$ ipython --no-banner

In [1]: import numpy as np

In [2]: from numpy import linalg as LA

In [3]: np.set_printoptions(precision=2, suppress=True, linewidth=160)

In [4]: m1 = np.array([[0, -1, 1, -1, 0],
   ...:     [1, 0, 2, 2, 3],
   ...:     [-1, -2, 0, -1, -2],
   ...:     [1, -2, 1, 0, 3],
   ...:     [0, -3, 2, -3, 0]])

In [5]: m1
Out[5]: 
array([[ 0, -1,  1, -1,  0],
       [ 1,  0,  2,  2,  3],
       [-1, -2,  0, -1, -2],
       [ 1, -2,  1,  0,  3],
       [ 0, -3,  2, -3,  0]])

In [6]: left, sv, Vh = LA.svd(m1)

In [7]: np.argmax(sv[:-1] / (sv[1:] + 1e-6)) + 1
Out[7]: np.int64(4)

In [8]: other = left[:, :4] @ np.diag(sv[:4]) @ Vh[:4]

In [9]: round(float(LA.norm(m1 - other) / LA.norm(m1)), 2)
Out[9]: 0.0

In [10]: LA.matrix_rank(m1, rtol=0.05)
Out[10]: np.int64(4)

In [11]: round(float(np.abs(m1 - other).max()), 2)
Out[11]: 0.0

In [12]: round(LA.det(m1), 2)
Out[12]: np.float64(-0.0)

In [13]: LA.matrix_power(m1, 4)
Out[13]: 
array([[  91,   -7,  102,  109,  251],
       [  -7,  553, -306,  407,  -65],
       [ 102, -306,  280, -102,  306],
       [ 109,  407, -102,  451,  269],
       [ 251,  -65,  306,  269,  697]])

In [14]: (m1 - m1.T) / 2
Out[14]: 
array([[ 0., -1.,  1., -1.,  0.],
       [ 1.,  0.,  2.,  2.,  3.],
       [-1., -2.,  0., -1., -2.],
       [ 1., -2.,  1.,  0.,  3.],
       [ 0., -3.,  2., -3.,  0.]])

In [15]: np.allclose(m1, m1.T)
Out[15]: False

In [16]: np.round(np.sort(np.abs(LA.eigvals(m1))), 2) + 0
Out[16]: array([0.  , 1.37, 1.37, 5.67, 5.67])

In [17]: np.trace(m1)
Out[17]: np.int64(0)

In [18]: np.round(m1 @ LA.pinv(m1) @ m1, 2) + 0
Out[18]: 
array([[ 0., -1.,  1., -1.,  0.],
       [ 1.,  0.,  2.,  2.,  3.],
       [-1., -2.,  0., -1., -2.],
       [ 1., -2.,  1.,  0.,  3.],
       [ 0., -3.,  2., -3.,  0.]])

In [19]: LA.lstsq(m1[:-1].T, m1[-1])[2]
Out[19]: np.int32(4)

In [20]: np.abs(np.diag(LA.qr(m1)[1])) > 1e-9
Out[20]: array([ True,  True,  True,  True, False])

In [21]: round(float(np.trace(LA.pinv(m1) @ m1)), 2)
Out[21]: 4.0
